In [1]: import numpy as np

In [2]: np.set_printoptions(precision=2, suppress=True, linewidth=100, legacy="1.25")

In [3]: W0 = np.loadtxt("case10.csv", delimiter=",")

In [4]: W0
Out[4]: 
array([[-1.75,  1.48, -2.24, -0.16,  0.38, -2.49,  1.42,  2.2 , -0.9 ,  0.83],
       [-1.8 ,  1.46, -2.09, -0.11,  0.45, -2.59,  1.62,  2.15, -0.83,  0.67],
       [-1.19,  1.46, -3.03, -0.48, -0.12, -1.47, -0.17,  2.24, -1.21,  1.84],
       [ 0.74,  0.32, -2.22, -0.73, -0.96,  1.54, -2.98,  0.65, -0.89,  2.35],
       [ 1.05,  0.05, -1.78, -0.69, -1.01,  1.96, -3.19,  0.24, -0.71,  2.16],
       [-1.36,  1.5 , -2.89, -0.41,  0.01, -1.77,  0.24,  2.29, -1.16,  1.62],
       [-1.9 ,  1.19, -1.05,  0.18,  0.76, -2.91,  2.58,  1.69, -0.42, -0.28],
       [ 1.89, -1.33,  1.54, -0.05, -0.63,  2.82, -2.19, -1.93,  0.62, -0.15],
       [ 1.05, -1.41,  3.09,  0.53,  0.21,  1.23,  0.46, -2.19,  1.24, -1.98],
       [ 1.9 , -1.21,  1.11, -0.16, -0.75,  2.91, -2.54, -1.72,  0.44,  0.23],
       [-1.49,  0.42,  0.89,  0.57,  1.02, -2.54,  3.3 ,  0.47,  0.36, -1.67],
       [-1.09,  1.43, -3.08, -0.52, -0.18, -1.29, -0.39,  2.21, -1.23,  1.95],
       [-1.06, -0.04,  1.76,  0.69,  1.01, -1.97,  3.19, -0.23,  0.71, -2.15],
       [ 1.89, -1.11,  0.81, -0.23, -0.81,  2.93, -2.73, -1.56,  0.32,  0.48],
       [ 1.32, -0.22, -1.28, -0.62, -1.03,  2.32, -3.29, -0.17, -0.51,  1.9 ],
       [ 1.77, -0.83,  0.05, -0.4 , -0.94,  2.86, -3.1 , -1.12,  0.02,  1.05],
       [ 1.89, -1.13,  0.85, -0.22, -0.81,  2.93, -2.71, -1.59,  0.34,  0.44],
       [ 1.66, -1.51,  2.47,  0.23, -0.28,  2.31, -1.09, -2.26,  0.99, -1.07],
       [-0.44,  1.14, -3.12, -0.68, -0.54, -0.24, -1.56,  1.83, -1.25,  2.38]])

In [5]: rank = np.linalg.matrix_rank(W0)

In [6]: rank
Out[6]: 2

In [7]: N = np.linalg.svd(W0)[2][rank:].T

In [8]: N.shape
Out[8]: (10, 8)

In [9]: np.allclose(W0 @ N, 0)
Out[9]: True

In [10]: [int(np.linalg.matrix_rank(W0[:, :j + 1])) for j in range(10)]
Out[10]: [1, 2, 2, 2, 2, 2, 2, 2, 2, 2]

In [11]: np.linalg.matrix_rank(W0.T @ W0), np.linalg.matrix_rank(W0 @ W0.T)
Out[11]: (2, 2)

In [12]: out = W0 / np.sqrt((W0 ** 2).mean(axis=1, keepdims=True))

In [13]: np.linalg.matrix_rank(out) == np.linalg.matrix_rank(W0)
Out[13]: True

In [14]: np.linalg.matrix_rank(W0, rtol=0.1)
Out[14]: 2

In [15]: np.linalg.cond(W0) > 100
Out[15]: True

In [16]: theta = np.radians(28)

In [17]: R = np.eye(10)

In [18]: R[4, 4] = R[3, 3] = np.cos(theta)

In [19]: R[4, 3], R[3, 4] = -np.sin(theta), np.sin(theta)

In [20]: R
Out[20]: 
array([[ 1.  ,  0.  ,  0.  ,  0.  ,  0.  ,  0.  ,  0.  ,  0.  ,  0.  ,  0.  ],
       [ 0.  ,  1.  ,  0.  ,  0.  ,  0.  ,  0.  ,  0.  ,  0.  ,  0.  ,  0.  ],
       [ 0.  ,  0.  ,  1.  ,  0.  ,  0.  ,  0.  ,  0.  ,  0.  ,  0.  ,  0.  ],
       [ 0.  ,  0.  ,  0.  ,  0.88,  0.47,  0.  ,  0.  ,  0.  ,  0.  ,  0.  ],
       [ 0.  ,  0.  ,  0.  , -0.47,  0.88,  0.  ,  0.  ,  0.  ,  0.  ,  0.  ],
       [ 0.  ,  0.  ,  0.  ,  0.  ,  0.  ,  1.  ,  0.  ,  0.  ,  0.  ,  0.  ],
       [ 0.  ,  0.  ,  0.  ,  0.  ,  0.  ,  0.  ,  1.  ,  0.  ,  0.  ,  0.  ],
       [ 0.  ,  0.  ,  0.  ,  0.  ,  0.  ,  0.  ,  0.  ,  1.  ,  0.  ,  0.  ],
       [ 0.  ,  0.  ,  0.  ,  0.  ,  0.  ,  0.  ,  0.  ,  0.  ,  1.  ,  0.  ],
       [ 0.  ,  0.  ,  0.  ,  0.  ,  0.  ,  0.  ,  0.  ,  0.  ,  0.  ,  1.  ]])

In [21]: out = W0 @ R.T

In [22]: np.round(np.linalg.svd(W0, compute_uv=False), 2) + 0, np.round(np.linalg.svd(out, compute_uv=False), 2) + 0
Out[22]: 
(array([17.18, 13.41,  0.  ,  0.  ,  0.  ,  0.  ,  0.  ,  0.  ,  0.  ,  0.  ]),
 array([17.18, 13.41,  0.  ,  0.  ,  0.  ,  0.  ,  0.  ,  0.  ,  0.  ,  0.  ]))

In [23]: arr = np.load("dump.npy")

In [24]: arr
Out[24]: 
array([[-1,  1,  1, -1,  3,  0,  3,  2, -1,  3, -9],
       [-2,  3,  2,  2, -1, -3, -2, -1,  1,  0,  3],
       [ 0,  3,  2, -3, -3, -3, -3, -3, -2,  3,  9],
       [ 0, -1, -3, -1,  3, -2,  1,  3,  1, -1, -9],
       [ 3, -1,  0,  2, -3,  2, -3,  0,  0,  0,  9],
       [ 0,  0, -3,  1, -1,  2, -3,  2,  1,  3,  3],
       [ 0,  3,  0,  2,  2,  3,  0, -2,  0, -1, -6],
       [ 0, -1, -3,  3,  0,  1,  1, -3,  3,  2,  0],
       [-3,  0,  0,  2,  2, -3,  1, -3,  3,  3, -6]])

In [25]: out = arr[0, 0] * arr[1:] - np.outer(arr[1:, 0], arr[0])

In [26]: out
Out[26]: 
array([[  0,  -1,   0,  -4,   7,   3,   8,   5,  -3,   6, -21],
       [  0,  -3,  -2,   3,   3,   3,   3,   3,   2,  -3,  -9],
       [  0,   1,   3,   1,  -3,   2,  -1,  -3,  -1,   1,   9],
       [  0,  -2,  -3,   1,  -6,  -2,  -6,  -6,   3,  -9,  18],
       [  0,   0,   3,  -1,   1,  -2,   3,  -2,  -1,  -3,  -3],
       [  0,  -3,   0,  -2,  -2,  -3,   0,   2,   0,   1,   6],
       [  0,   1,   3,  -3,   0,  -1,  -1,   3,  -3,  -2,   0],
       [  0,   3,   3,  -5,   7,   3,   8,   9,  -6,   6, -21]])

In [27]: arr[:, 0] / arr[0, 0]
Out[27]: array([ 1.,  2., -0., -0., -3., -0., -0., -0.,  3.])

In [28]: np.flatnonzero(~out.round(6).any(axis=1))
Out[28]: array([], dtype=int64)
